$ python -q
>>> import numpy as np
>>> np.set_printoptions(precision=2, suppress=True, linewidth=140, legacy="1.25")
>>> def rnd(a):
...     return np.round(a, 2) + 0
... 
>>> rng = np.random.default_rng(72114)
>>> lab = rng.integers(0, 3, 4)
>>> F = (lab[:, None] == lab) * 2 + np.eye(4)
>>> print(F)
[[3. 0. 0. 2.]
 [0. 3. 0. 0.]
 [0. 0. 3. 0.]
 [2. 0. 0. 3.]]
>>> cov = F.T @ F
>>> print(np.trace(cov), (F ** 2).sum())
44.0 44.0
>>> print(rnd(np.linalg.eigvalsh(cov)[::-1]))
[25.  9.  9.  1.]
>>> print(np.diag(cov))
[13.  9.  9. 13.]
>>> print(np.allclose(F, F.T))
True
>>> print(F @ F)
[[13.  0.  0. 12.]
 [ 0.  9.  0.  0.]
 [ 0.  0.  9.  0.]
 [12.  0.  0. 13.]]
>>> x = np.array([5, 4, 2, 0])
>>> y = F @ x
>>> print(y)
[15. 12.  6. 10.]
>>> print(rnd(np.linalg.solve(F, y + F[:, 2])))
[5. 4. 3. 0.]
>>> print(rnd(np.linalg.solve(F, F[:, 1])))
[0. 1. 0. 0.]
>>> print(rnd(np.linalg.solve(F, -1 * y)))
[-5. -4. -2.  0.]
>>> x = np.array([-2, 1, 0, 2])
>>> y = F @ x
>>> b, lr = np.zeros(4), 1 / np.linalg.norm(F, 2) ** 2
>>> for i in range(200):
...     b -= lr * F.T @ (F @ b - y)
...     if i % 50 == 0: print(i, round(np.linalg.norm(F @ b - y), 2))
... 
0 3.33
50 0.35
100 0.05
150 0.01
>>> print(rnd(np.linalg.cond(F)))
5.0
>>> print(rnd(b))
[-2.  1.  0.  2.]
>>> w, vecs = np.linalg.eig(F)
>>> print(rnd(np.sort(np.linalg.eigvals(np.linalg.inv(F)))))
[0.2  0.33 0.33 1.  ]
>>> print(rnd(np.sort(np.linalg.eigvals(F @ F))))
[ 1.  9.  9. 25.]
>>> print(rnd(F @ vecs[:, 0] - w[0] * vecs[:, 0]))
[0. 0. 0. 0.]
>>> print(rnd(np.prod(w)))
45.0
>>> K = np.loadtxt("test13.csv", delimiter=",")
>>> print(K)
[[3. 0. 0. 1. 3. 0. 3. 1. 1.]
 [0. 3. 0. 0. 1. 3. 0. 3. 1.]
 [0. 0. 3. 0. 0. 1. 3. 0. 3.]
 [1. 0. 0. 3. 0. 0. 1. 3. 0.]
 [3. 1. 0. 0. 3. 0. 0. 1. 3.]
 [0. 3. 1. 0. 0. 3. 0. 0. 1.]
 [3. 0. 3. 1. 0. 0. 3. 0. 0.]
 [1. 3. 0. 3. 1. 0. 0. 3. 0.]
 [1. 1. 3. 0. 3. 1. 0. 0. 3.]]
>>> w, vecs = np.linalg.eigh(K)
>>> print(rnd(vecs.T @ vecs))
[[1. 0. 0. 0. 0. 0. 0. 0. 0.]
 [0. 1. 0. 0. 0. 0. 0. 0. 0.]
 [0. 0. 1. 0. 0. 0. 0. 0. 0.]
 [0. 0. 0. 1. 0. 0. 0. 0. 0.]
 [0. 0. 0. 0. 1. 0. 0. 0. 0.]
 [0. 0. 0. 0. 0. 1. 0. 0. 0.]
 [0. 0. 0. 0. 0. 0. 1. 0. 0.]
 [0. 0. 0. 0. 0. 0. 0. 1. 0.]
 [0. 0. 0. 0. 0. 0. 0. 0. 1.]]
>>> print((w > 1e-8).sum(), (w < -1e-8).sum())
6 3
>>> print(rnd(w))
[-2.64 -1.45 -1.37  0.97  2.86  4.95  6.16  6.92 10.61]
>>> print(rnd(np.abs(vecs[:, -1])))
[0.41 0.32 0.31 0.22 0.41 0.22 0.31 0.32 0.41]
>>> print(np.unique(w.round(6) + 0, return_counts=True)[1])
[1 1 1 1 1 1 1 1 1]
>>> print(rnd(w.sum()), np.trace(K))
27.0 27.0
>>> blk = np.stack([F, 5 * F, F[::-1]])
>>> print(np.linalg.matrix_rank(blk))
[4 4 4]
>>> print(np.einsum("bij,cij->bc", blk, blk))
[[  44.  220.   24.]
 [ 220. 1100.  120.]
 [  24.  120.   44.]]
>>> print(blk.shape)
(3, 4, 4)
>>> print((blk @ F.T).shape)
(3, 4, 4)
>>> print(np.linalg.matrix_rank(blk.reshape(3, -1)))
2
>>> blk = np.stack([K, 2 * K, K[::-1]])
>>> print((blk @ K.T).shape)
(3, 9, 9)
>>> print(np.linalg.matrix_rank(blk))
[9 9 9]
>>> left, s = np.linalg.svd(K)
Traceback (most recent call last):
  File "<python-input-48>", line 1, in <module>
    left, s = np.linalg.svd(K)
    ^^^^^^^
ValueError: too many values to unpack (expected 2)
>>> left, s, vt = np.linalg.svd(K, full_matrices=False)
>>> print(rnd(vt @ vt.T))
[[1. 0. 0. 0. 0. 0. 0. 0. 0.]
 [0. 1. 0. 0. 0. 0. 0. 0. 0.]
 [0. 0. 1. 0. 0. 0. 0. 0. 0.]
 [0. 0. 0. 1. 0. 0. 0. 0. 0.]
 [0. 0. 0. 0. 1. 0. 0. 0. 0.]
 [0. 0. 0. 0. 0. 1. 0. 0. 0.]
 [0. 0. 0. 0. 0. 0. 1. 0. 0.]
 [0. 0. 0. 0. 0. 0. 0. 1. 0.]
 [0. 0. 0. 0. 0. 0. 0. 0. 1.]]
>>> print(rnd(np.cumsum(s ** 2) / np.sum(s ** 2)))
[0.46 0.66 0.82 0.92 0.95 0.98 0.99 1.   1.  ]
>>> print(rnd(np.sqrt((s ** 2).sum())), rnd(np.linalg.norm(K)))
15.59 15.59
>>> print(rnd(left.T @ left))
[[1. 0. 0. 0. 0. 0. 0. 0. 0.]
 [0. 1. 0. 0. 0. 0. 0. 0. 0.]
 [0. 0. 1. 0. 0. 0. 0. 0. 0.]
 [0. 0. 0. 1. 0. 0. 0. 0. 0.]
 [0. 0. 0. 0. 1. 0. 0. 0. 0.]
 [0. 0. 0. 0. 0. 1. 0. 0. 0.]
 [0. 0. 0. 0. 0. 0. 1. 0. 0.]
 [0. 0. 0. 0. 0. 0. 0. 1. 0.]
 [0. 0. 0. 0. 0. 0. 0. 0. 1.]]
>>> print(rnd(s))
[10.61  6.92  6.16  4.95  2.86  2.64  1.45  1.37  0.97]
>>> print(np.allclose(left * s @ vt, K))
True
>>> lab = rng.permutation(9)
>>> print(lab)
[3 5 1 8 0 6 4 2 7]
>>> other = K[lab][:, lab]
>>> print(np.allclose(other, K))
False
>>> print(np.trace(other))
27.0
>>> M = np.load("out2.npy")
>>> print(M)
[[1 0 1 0 0 0 2 0 1 1]
 [0 3 0 0 0 0 0 1 1 0]
 [2 2 0 0 0 0 0 0 1 1]
 [3 0 2 2 2 1 0 0 0 0]
 [0 0 0 3 0 0 0 0 0 0]
 [0 0 0 0 1 1 2 0 0 0]
 [0 0 3 0 0 0 0 2 1 3]
 [2 0 3 3 3 0 0 0 0 0]
 [1 2 0 0 0 0 0 0 3 0]
 [3 1 0 0 0 0 0 0 2 0]]
>>> other = M / np.sqrt((M ** 2).mean(axis=1, keepdims=True))
>>> print(np.linalg.matrix_rank(other) == np.linalg.matrix_rank(M))
True
>>> print(rnd(np.linalg.norm(other, axis=1)))
[3.16 3.16 3.16 3.16 3.16 3.16 3.16 3.16 3.16 3.16]
>>> print(np.linalg.matrix_rank(M - M.mean(axis=1, keepdims=True)))
9
>>> other = np.array([[5, 5, 1, 9, 4],
...     [4, 1, 8, 2, 6],
...     [0, 2, 7, 7, 0],
...     [2, 5, 1, 6, 2],
...     [0, 4, 6, 3, 1]])
>>> J = np.tril(other)
>>> print(J)
[[5 0 0 0 0]
 [4 1 0 0 0]
 [0 2 7 0 0]
 [2 5 1 6 0]
 [0 4 6 3 1]]
>>> lab = rng.permutation(5)
>>> print(lab)
[2 0 1 4 3]
>>> other = J[lab][:, lab]
>>> print(np.trace(other))
20
>>> print(rnd(np.sort(np.abs(np.linalg.eigvals(other)))))
[1. 1. 5. 6. 7.]
>>> x = np.array([-1, 2, 0, -1, 0])
>>> y = J @ x
>>> b, lr = np.zeros(5), 1 / np.linalg.norm(J, 2) ** 2
>>> for i in range(40):
...     b -= lr * J.T @ (J @ b - y)
...     if i % 10 == 0: print(i, round(np.linalg.norm(J @ b - y), 2))
... 
0 4.3
10 1.32
20 1.27
30 1.23
>>> print(rnd(np.linalg.cond(J)))
19.38
>>> mat = np.load("layer9.npy")
>>> print(mat)
[[ 3  3  3  3  3]
 [ 3  6  6  6  6]
 [ 3  6  9  9  9]
 [ 3  6  9 12 12]
 [ 3  6  9 12 15]]
>>> w, vecs = np.linalg.eigh(mat)
>>> x = np.array([1, -1, 1, -1, 0])
>>> print((np.sign(vecs[:, -1].round(6)) == np.sign(vecs[0, -1].round(6))).astype(int))
[1 1 1 1 1]
>>> print(rnd(np.linalg.eigvalsh(mat[1:, 1:])))
[ 0.87  1.4   3.72 36.02]
>>> print(rnd(vecs * np.sqrt(w) @ vecs.T))
[[1.49 0.62 0.43 0.35 0.32]
 [0.62 1.91 0.97 0.75 0.67]
 [0.43 0.97 2.23 1.29 1.1 ]
 [0.35 0.75 1.29 2.59 1.72]
 [0.32 0.67 1.1  1.72 3.21]]
>>> print(x @ mat @ x)
6
>>> print(x @ mat @ x / (x @ x), rnd(w[0]), rnd(w[-1]))
1.5 0.81 37.03
>>> print(np.abs(mat).sum(axis=1).max(), rnd(np.abs(w).max()))
45 37.03
>>> w, vecs = np.linalg.eig(mat)
>>> print(rnd(np.sort(np.linalg.eigvals(mat.T))))
[ 0.81  1.06  1.75  4.35 37.03]
>>> print(rnd(np.sort(np.linalg.eigvals(mat @ mat))))
[   0.66    1.12    3.06   18.89 1371.27]
>>> x = np.ones(5)
>>> for _ in range(5):
...     x = mat @ x
...     x /= np.linalg.norm(x)
...     print(round(x @ mat @ x, 2))
... 
36.98
37.03
37.03
37.03
37.03
>>> print(rnd(np.linalg.eigvalsh(mat)[-1]))
37.03
>>> W = np.array([[1, 0],
...     [2, 1],
...     [1, 0],
...     [0, 1],
...     [0, 3],
...     [0, 3],
...     [0, 0],
...     [0, 3],
...     [0, 3]])
>>> b = np.array([-2, 3])
>>> act = np.maximum(K @ W + b, 0)
>>> print(act)
[[ 1. 19.]
 [ 4. 30.]
 [ 1. 15.]
 [ 0. 15.]
 [ 3. 25.]
 [ 5. 18.]
 [ 4.  4.]
 [ 5. 21.]
 [ 4. 25.]]
>>> Z = np.array([[0, 4, 3], [1, 4, 5]])
>>> print(act @ Z)
[[ 19.  80.  98.]
 [ 30. 136. 162.]
 [ 15.  64.  78.]
 [ 15.  60.  75.]
 [ 25. 112. 134.]
 [ 18.  92. 105.]
 [  4.  32.  32.]
 [ 21. 104. 120.]
 [ 25. 116. 137.]]
